$ python3 -q
>>> import numpy as np
>>> import numpy.linalg as la
>>> np.set_printoptions(precision=3, suppress=True, linewidth=160)
>>> def rnd(a):
...     return np.round(a, 3) + 0
... 
>>> f = np.array([-2, 2, -2, -3, 1, -1, 3])
>>> v = np.array([4, 1, 3, 5, 3])
>>> arr = f[:, None] + v[None, :]
>>> arr
array([[ 2, -1,  1,  3,  1],
       [ 6,  3,  5,  7,  5],
       [ 2, -1,  1,  3,  1],
       [ 1, -2,  0,  2,  0],
       [ 5,  2,  4,  6,  4],
       [ 3,  0,  2,  4,  2],
       [ 7,  4,  6,  8,  6]])
>>> r = la.matrix_rank(arr)
>>> r
np.int64(2)
>>> N = la.svd(arr)[2][r:].T
>>> rnd(N @ N.T)
array([[ 0.727,  0.   , -0.182, -0.364, -0.182],
       [ 0.   ,  0.25 , -0.25 ,  0.25 , -0.25 ],
       [-0.182, -0.25 ,  0.795, -0.159, -0.205],
       [-0.364,  0.25 , -0.159,  0.432, -0.159],
       [-0.182, -0.25 , -0.205, -0.159,  0.795]])
>>> [int(la.matrix_rank(arr[:i])) for i in range(1, len(arr) + 1)]
[1, 2, 2, 2, 2, 2, 2]
>>> [int(la.matrix_rank(np.delete(arr, i, axis=0))) for i in range(7)]
[2, 2, 2, 2, 2, 2, 2]
>>> np.allclose(arr @ N, 0)
True
>>> K = -1 * np.eye(3) + np.ones((3, 3))
>>> K
array([[0., 1., 1.],
       [1., 0., 1.],
       [1., 1., 0.]])
>>> W1 = np.array([[-5, 4, 6, -5, 0, 9], [9, -4, 0, -1, -3, 4], [3, 2, -9, 7, 7, -3]])
>>> beta = np.array([1, 4, 2, 2, 3, 0])
>>> act = np.maximum(K @ W1 + beta, 0)
>>> la.matrix_rank(act)
np.int64(3)
>>> act
array([[13.,  2.,  0.,  8.,  7.,  1.],
       [ 0., 10.,  0.,  4., 10.,  6.],
       [ 5.,  4.,  8.,  0.,  0., 13.]])
>>> cent = np.array([[1, 1], [2, 0], [1, 1], [2, 2], [1, 0], [0, 2]])
>>> act @ cent
array([[40., 31.],
       [38., 20.],
       [21., 39.]])
>>> (act @ cent).round(6).argmax(axis=1)
array([0, 0, 1])
